$ ipython --no-banner

In [1]: import numpy as np

In [2]: import numpy.linalg as la

In [3]: np.set_printoptions(suppress=True, linewidth=200)

In [4]: def rnd(a):
   ...:     return np.round(a, 2) + 0
   ...: 

In [5]: B = np.array([[3, 3], [1, 3]])

In [6]: W2 = np.array([[0, 1], [3, 3]])

In [7]: data = np.kron(B, W2)

In [8]: print(data)
[[0 3 0 3]
 [9 9 9 9]
 [0 1 0 3]
 [3 3 9 9]]

In [9]: print(rnd(la.norm(data, 1)), rnd(la.norm(data, np.inf)))
24.0 36.0

In [10]: print(rnd(la.norm(data, axis=0)))
[ 9.49 10.   12.73 13.42]

In [11]: ev, evecs = la.eig(data)

In [12]: print(rnd(ev))
[17.94  4.81 -3.74 -1.  ]

In [13]: B = np.array([[5, 6], [2, 0]])

In [14]: W2 = np.kron(B, data)

In [15]: print(la.matrix_rank(W2))
8

In [16]: print(W2.shape)
(8, 8)

In [17]: J = np.loadtxt("run8.csv", delimiter=",")

In [18]: print(J)
[[-0.37  3.75 -1.23]
 [ 3.95 -0.21 -4.56]
 [ 4.84 -0.24 -4.4 ]
 [ 4.31  0.94 -2.55]
 [-1.76  4.51 -0.05]
 [ 3.72 -1.93 -5.05]
 [ 6.06 -0.07 -3.45]
 [ 2.92  0.73 -5.46]
 [ 2.6   0.22 -5.42]
 [-2.77  4.35 -1.9 ]
 [-1.96  4.02 -0.03]
 [-2.39  2.4  -0.2 ]
 [ 4.2   0.59 -2.78]
 [-2.51  5.02  2.1 ]
 [-1.3   3.15 -0.43]
 [-1.02  2.58  0.8 ]
 [-2.21  2.94  1.  ]
 [-1.66  3.62  0.7 ]
 [ 4.89 -0.12 -3.73]
 [ 4.01 -0.16 -4.16]
 [-1.96  3.03  1.51]
 [ 3.89  0.86 -4.59]
 [ 2.51  0.89 -4.7 ]
 [-1.42  3.51  0.89]]

In [19]: Xc = (J - J.mean(axis=0)) / J.std(axis=0)

In [20]: print(Xc.std(axis=0))
[1. 1. 1.]

In [21]: coef = la.lstsq(np.delete(Xc, 1, axis=1), Xc[:, 1])[0]

In [22]: print(rnd(1 - np.var(Xc[:, 1] - np.delete(Xc, 1, axis=1) @ coef)))
0.84

In [23]: print(np.abs(coef).argmax())
0

In [24]: dist = la.norm(J[:, None] - J[None], axis=-1)

In [25]: print(dist.mean(axis=1).argmax())
13

In [26]: print((dist + 1e9 * np.eye(24)).round(6).argmin(axis=1))
[14 19 18 12 10  1 18  8  7 10  4 16  3 20 10 23 20 23  2  1 16  1  7 17]

In [27]: print(dist[8].round(6).argsort(kind="stable")[:4])
[ 8  7 22  1]

In [28]: W2 = J[[8, 17]].astype(float)

In [29]: for _ in range(7):
    ...:     idx = la.norm(J[:, None] - W2, axis=-1).argmin(axis=1)
    ...:     W2 = np.array([J[idx == j].mean(axis=0) for j in range(2)])
    ...: 

In [30]: print(idx)
[1 0 0 0 1 0 0 0 0 1 1 1 0 1 1 1 1 1 0 0 1 0 0 1]

In [31]: print(rnd(W2[1] - W2[0]))
[-5.77  3.45  4.5 ]

In [32]: print(np.abs(W2[1] - W2[0]).argmax())
0

In [33]: Xc = J - J.mean(axis=0)

In [34]: Uu, sigma, Vt = la.svd(Xc, full_matrices=False)

In [35]: print(rnd(sigma))
[20.23  5.17  3.31]

In [36]: print(np.abs(Vt[0]).argmax())
0

In [37]: print(np.searchsorted(np.cumsum(sigma ** 2) / (sigma ** 2).sum(), 0.9) + 1)
1

In [38]: print(la.matrix_rank(Xc))
3

In [39]: print((np.sign(Uu[:, 0]) == np.sign(Uu[0, 0])).astype(int))
[1 0 0 0 1 0 0 0 0 1 1 1 0 1 1 1 1 1 0 0 1 0 0 1]

In [40]: m1 = np.array([[-0.7, -2.2, 0.8],
    ...:     [0.1, -1.2, 0.0],
    ...:     [-1.3, -1.0, 0.7],
    ...:     [-1.1, 1.8, 0.1],
    ...:     [0.5, 1.0, -0.6],
    ...:     [-0.8, -1.0, 1.7],
    ...:     [-0.2, -0.8, -1.4],
    ...:     [-0.7, -1.1, 0.5],
    ...:     [-2.1, 2.4, 3.9],
    ...:     [0.3, -1.4, -1.7],
    ...:     [-1.1, 0.7, -1.4],
    ...:     [-0.4, -1.8, -0.2],
    ...:     [0.4, 0.4, 1.0],
    ...:     [-0.8, 0.0, -0.4],
    ...:     [0.1, 0.3, -1.0],
    ...:     [0.0, -0.4, -1.1],
    ...:     [2.3, 0.0, -0.9]])

In [41]: print(m1)
[[-0.7 -2.2  0.8]
 [ 0.1 -1.2  0. ]
 [-1.3 -1.   0.7]
 [-1.1  1.8  0.1]
 [ 0.5  1.  -0.6]
 [-0.8 -1.   1.7]
 [-0.2 -0.8 -1.4]
 [-0.7 -1.1  0.5]
 [-2.1  2.4  3.9]
 [ 0.3 -1.4 -1.7]
 [-1.1  0.7 -1.4]
 [-0.4 -1.8 -0.2]
 [ 0.4  0.4  1. ]
 [-0.8  0.  -0.4]
 [ 0.1  0.3 -1. ]
 [ 0.  -0.4 -1.1]
 [ 2.3  0.  -0.9]]

In [42]: vec = np.array([3, -2, 0])

In [43]: target = m1 @ vec

In [44]: coef, lr = np.zeros(3), 1 / la.norm(m1, 2) ** 2

In [45]: for i in range(250):
    ...:     coef -= lr * m1.T @ (m1 @ coef - target)
    ...:     if i % 50 == 0: print(i, round(la.norm(m1 @ coef - target), 2))
    ...: 
0 6.86
50 0.0
100 0.0
150 0.0
200 0.0

In [46]: print(rnd(coef))
[ 3. -2.  0.]

In [47]: print(rnd(la.cond(m1)))
2.06

In [48]: dist = la.norm(m1[:, None] - m1[None], axis=-1)

In [49]: print(la.matrix_rank(dist ** 2))
5

In [50]: print(np.unravel_index(dist.round(6).argmax(), dist.shape))
(np.int64(8), np.int64(9))

In [51]: print(dist.mean(axis=1).argmax())
8

In [52]: print(np.flatnonzero(dist[2] < dist.mean() / 2))
[2 5 7]

In [53]: print(dist.shape)
(17, 17)

In [54]: rng = np.random.default_rng(8541)

In [55]: K = np.eye(3, dtype=int)[rng.permutation(3)]

In [56]: print(K)
[[0 0 1]
 [0 1 0]
 [1 0 0]]

In [57]: # keeps lengths

In [58]: P = np.triu(np.array([[1, 0, 1], [0, 0, 1], [3, 3, 3]]), 1) + np.eye(3)

In [59]: B = P @ K @ la.inv(P)

In [60]: print(P @ K - K @ P)
[[ 1.  0.  0.]
 [ 1.  0. -1.]
 [ 0.  0. -1.]]

In [61]: print(rnd(la.det(B)))
-1.0

In [62]: idx = rng.permutation(4)

In [63]: B = data[:, idx] * rng.choice([-1, 1], 4)

In [64]: print(B)
[[-3  0  0 -3]
 [-9  9  9 -9]
 [-1  0  0 -3]
 [-3  9  3 -9]]

In [65]: Uu, _, Vt = la.svd(data.T @ B)

In [66]: print(idx)
[1 2 0 3]

In [67]: print(rnd(la.lstsq(data, B)[0]))
[[ 0.  0.  1.  0.]
 [-1.  0.  0.  0.]
 [ 0.  1.  0.  0.]
 [ 0.  0.  0. -1.]]

In [68]: th = np.deg2rad(120)

In [69]: W0 = np.eye(3)

In [70]: W0[np.ix_([1, 0], [1, 0])] = [[np.cos(th), -np.sin(th)], [np.sin(th), np.cos(th)]]

In [71]: print(rnd(W0))
[[-0.5   0.87  0.  ]
 [-0.87 -0.5   0.  ]
 [ 0.    0.    1.  ]]

In [72]: # 2 groups of indices that never mix

In [73]: t3 = np.stack([W0, 3 * W0, W0[::-1]])

In [74]: print(t3.shape)
(3, 3, 3)

In [75]: print(la.matrix_rank(t3))
[3 3 3]

In [76]: print((t3 @ W0.T).shape)
(3, 3, 3)

In [77]: print((la.matrix_power((W0 != 0) + (W0.T != 0) + np.eye(3), 3) > 0).astype(int))
[[1 1 0]
 [1 1 0]
 [0 0 1]]

In [78]: print(rnd(np.sort(la.eigvals(W0).real)))
[-0.5 -0.5  1. ]

In [79]: B = la.inv(W0)

In [80]: print(rnd(la.cond(W0)))
1.0

In [81]: print(np.allclose(B, W0.T))
True

In [82]: print(rnd(la.det(W0) * la.det(B)))
1.0

In [83]: print(rnd(W0 @ B))
[[1. 0. 0.]
 [0. 1. 0.]
 [0. 0. 1.]]

In [84]: mat = np.array([[0, 1, 2], [0, 0, 0], [0, 1, 0], [0, -2, 0]])

In [85]: Uu, sigma, Vt = la.svd(mat)

In [86]: evecs = Vt[:(sigma > 1e-8).sum()]

In [87]: vec = mat[3] + -2 * mat[2] + rng.integers(2) * np.eye(3)[1]

In [88]: print(vec)
[ 0. -3.  0.]

In [89]: print(rnd(np.diag(evecs.T @ evecs)))
[0. 1. 1.]

In [90]: print(la.matrix_rank(np.vstack([mat, vec])))
2

In [91]: r = la.matrix_rank(mat)

In [92]: print(r)
2

In [93]: ns = la.svd(mat)[2][r:].T

In [94]: print(la.matrix_rank(mat.T @ mat), la.matrix_rank(mat @ mat.T))
2 2

In [95]: print(ns @ ns.T)
[[1. 0. 0.]
 [0. 0. 0.]
 [0. 0. 0.]]

In [96]: F = np.load("x.npy")

In [97]: print(F)
[[1 0 3]
 [1 2 1]
 [0 0 0]
 [1 0 3]
 [0 0 0]
 [0 0 0]
 [3 4 6]
 [0 0 0]
 [0 0 0]
 [0 0 0]
 [3 6 4]
 [2 4 3]
 [4 6 7]
 [1 2 1]
 [1 2 1]
 [1 0 3]
 [1 0 3]
 [0 0 0]]

In [98]: # row 3 repeats row 0

In [99]: C2 = np.cov(F, rowvar=False)

In [100]: print(rnd(np.polyfit(F[:, 1], F[:, 2], 1)))
[0.73 0.89]

In [101]: print(C2.shape)
(3, 3)

In [102]: print(np.argsort(-F.std(axis=0).round(6), kind="stable"))
[2 1 0]

In [103]: print(rnd(np.abs(la.svd(F)[2][-1])))
[0.92 0.26 0.3 ]

In [104]: print(round(np.log10(la.cond(F))))
2

In [105]: print(la.matrix_rank(F, rtol=0.1))
2

In [106]: print(rnd(la.norm(F, 2) / la.norm(F)))
0.96

In [107]: dist = la.norm(F[:, None] - F[None], axis=-1)

In [108]: print(rnd(dist[:5, :5]))
[[0.   2.83 3.16 0.   3.16]
 [2.83 0.   2.45 2.83 2.45]
 [3.16 2.45 0.   3.16 0.  ]
 [0.   2.83 3.16 0.   3.16]
 [3.16 2.45 0.   3.16 0.  ]]

In [109]: print(dist.mean(axis=1).argmax())
12

In [110]: print(dist.shape)
(18, 18)

In [111]: print((dist + 1e9 * np.eye(18)).round(6).argmin(axis=1))
[ 3 13  4  0  2  2 12  2  2  2 11 10  6  1  1  0  0  2]

In [112]: print(dist[12].round(6).argsort(kind="stable")[:4])
[12  6 10 11]

In [113]: Xc = F - F.mean(axis=0)

In [114]: Uu, sigma, Vt = la.svd(Xc, full_matrices=False)

In [115]: print(rnd(sigma ** 2 / (sigma ** 2).sum()))
[0.88 0.12 0.  ]

In [116]: print(rnd(sigma))
[12.73  4.72  0.21]

In [117]: print(rnd(np.abs(Vt[-1])))
[0.92 0.26 0.29]

In [118]: print(np.abs(Uu[:, 0]).argmax())
12

In [119]: print(np.abs(Vt[0]).argmax())
2

In [120]: idx = F[:, 2] > np.median(F[:, 2])

In [121]: r0 = F[idx].mean(axis=0) - F[~idx].mean(axis=0)

In [122]: print(np.argsort(-np.abs(r0).round(6), kind="stable"))
[2 1 0]

In [123]: print(idx.astype(int))
[1 0 0 1 0 0 1 0 0 0 1 1 1 0 0 1 1 0]

In [124]: feats = np.load("a.npy")

In [125]: print(feats)
[[-3.  1.  0.  0.]
 [ 0. -3.  1.  0.]
 [ 0.  0. -3.  1.]
 [ 0.  0.  0. -3.]]

In [126]: def softmax(z):
     ...:     e = np.exp(z - z.max(axis=-1, keepdims=True))
     ...:     return e / e.sum(axis=-1, keepdims=True)
     ...: 

In [127]: print(rnd(softmax(feats[1])))
[0.21 0.01 0.57 0.21]

In [128]: print(rnd(softmax(feats[1] + 3)))
[0.21 0.01 0.57 0.21]

In [129]: print(rnd(softmax(10 * feats[1])))
[0. 0. 1. 0.]

In [130]: S = feats @ feats.T / np.sqrt(4)

In [131]: print(softmax(S).round(6).argmax(axis=1))
[0 1 2 3]

In [132]: print(rnd(softmax(S + np.triu(np.full(S.shape, -np.inf), 1))))
[[1.   0.   0.   0.  ]
 [0.   1.   0.   0.  ]
 [0.01 0.   0.99 0.  ]
 [0.01 0.01 0.   0.98]]

In [133]: print(rnd(la.det(feats[::-1])))
81.0

In [134]: print(np.poly(feats))
[  1.  12.  54. 108.  81.]
